% ipython --no-banner

In [1]: import numpy as np

In [2]: np.set_printoptions(precision=2, suppress=True, linewidth=160, sign=" ")

In [3]: A = np.loadtxt("w.csv", delimiter=",")

In [4]: A
Out[4]: 
array([[  8.,   6.,  10.,   4.,   2.,   6.,  12.,   2.,  10.,  10.],
       [  6.,   5.,   8.,   4.,   1.,   5.,   9.,   2.,   7.,   7.],
       [ 10.,   8.,  22.,  12.,  11.,  14.,  15.,   3.,  18.,  15.],
       [  4.,   4.,  12.,   8.,   6.,   8.,   6.,   2.,   8.,   6.],
       [  2.,   1.,  11.,   6.,  10.,   7.,   3.,   0.,   9.,   6.],
       [  6.,   5.,  14.,   8.,   7.,   9.,   9.,   2.,  11.,   9.],
       [ 12.,   9.,  15.,   6.,   3.,   9.,  18.,   3.,  15.,  15.],
       [  2.,   2.,   3.,   2.,   0.,   2.,   3.,   1.,   2.,   2.],
       [ 10.,   7.,  18.,   8.,   9.,  11.,  15.,   2.,  17.,  15.],
       [ 10.,   7.,  15.,   6.,   6.,   9.,  15.,   2.,  15.,  14.]])

In [5]: # symmetric, so the eigenvalues are real

In [6]: round(np.trace(np.linalg.pinv(A) @ A), 2)
Out[6]: np.float64(3.0)

In [7]: np.round(A @ np.linalg.pinv(A) @ A, 2) + 0
Out[7]: 
array([[  8.,   6.,  10.,   4.,   2.,   6.,  12.,   2.,  10.,  10.],
       [  6.,   5.,   8.,   4.,   1.,   5.,   9.,   2.,   7.,   7.],
       [ 10.,   8.,  22.,  12.,  11.,  14.,  15.,   3.,  18.,  15.],
       [  4.,   4.,  12.,   8.,   6.,   8.,   6.,   2.,   8.,   6.],
       [  2.,   1.,  11.,   6.,  10.,   7.,   3.,   0.,   9.,   6.],
       [  6.,   5.,  14.,   8.,   7.,   9.,   9.,   2.,  11.,   9.],
       [ 12.,   9.,  15.,   6.,   3.,   9.,  18.,   3.,  15.,  15.],
       [  2.,   2.,   3.,   2.,   0.,   2.,   3.,   1.,   2.,   2.],
       [ 10.,   7.,  18.,   8.,   9.,  11.,  15.,   2.,  17.,  15.],
       [ 10.,   7.,  15.,   6.,   6.,   9.,  15.,   2.,  15.,  14.]])

In [8]: left, sigma, Vh = np.linalg.svd(A)

In [9]: vecs = Vh[:(sigma > 1e-8).sum()]

In [10]: rng = np.random.default_rng(98766)

In [11]: x = A[8] + 4 * A[0] + rng.integers(2) * np.eye(10)[8]

In [12]: x
Out[12]: array([ 42.,  31.,  58.,  24.,  17.,  35.,  63.,  10.,  58.,  55.])

In [13]: np.allclose(vecs.T @ vecs @ x, x)
Out[13]: False

In [14]: np.diag(vecs.T @ vecs)
Out[14]: array([ 0.18,  0.19,  0.34,  0.44,  0.55,  0.19,  0.39,  0.1 ,  0.32,  0.29])

In [15]: out = np.array([[2, -2],
    ...:     [2, 0],
    ...:     [-3, -2],
    ...:     [-2, 1],
    ...:     [1, 1],
    ...:     [0, -1],
    ...:     [2, -1],
    ...:     [-1, 1],
    ...:     [3, 1],
    ...:     [1, 2]])

In [16]: np.linalg.matrix_rank(np.vstack([A, out.T]))
Out[16]: np.int64(5)

In [17]: np.einsum("ik,kj->ij", A, out)
Out[17]: 
array([[ 54., -16.],
       [ 35., -14.],
       [ 53., -19.],
       [ 10., -10.],
       [ 10.,   1.],
       [ 29., -12.],
       [ 81., -24.],
       [  8.,  -6.],
       [ 67., -16.],
       [ 70., -17.]])

In [18]: A @ out
Out[18]: 
array([[ 54., -16.],
       [ 35., -14.],
       [ 53., -19.],
       [ 10., -10.],
       [ 10.,   1.],
       [ 29., -12.],
       [ 81., -24.],
       [  8.,  -6.],
       [ 67., -16.],
       [ 70., -17.]])

In [19]: np.vstack([A, out.T]).shape
Out[19]: (12, 10)

In [20]: np.einsum("ij->j", A)
Out[20]: array([  70.,   54.,  128.,   64.,   55.,   80.,  105.,   19.,  112.,   99.])

In [21]: np.linalg.matrix_rank(A @ out)
Out[21]: np.int64(2)

In [22]: out.T @ A.T
Out[22]: 
array([[ 54.,  35.,  53.,  10.,  10.,  29.,  81.,   8.,  67.,  70.],
       [-16., -14., -19., -10.,   1., -12., -24.,  -6., -16., -17.]])
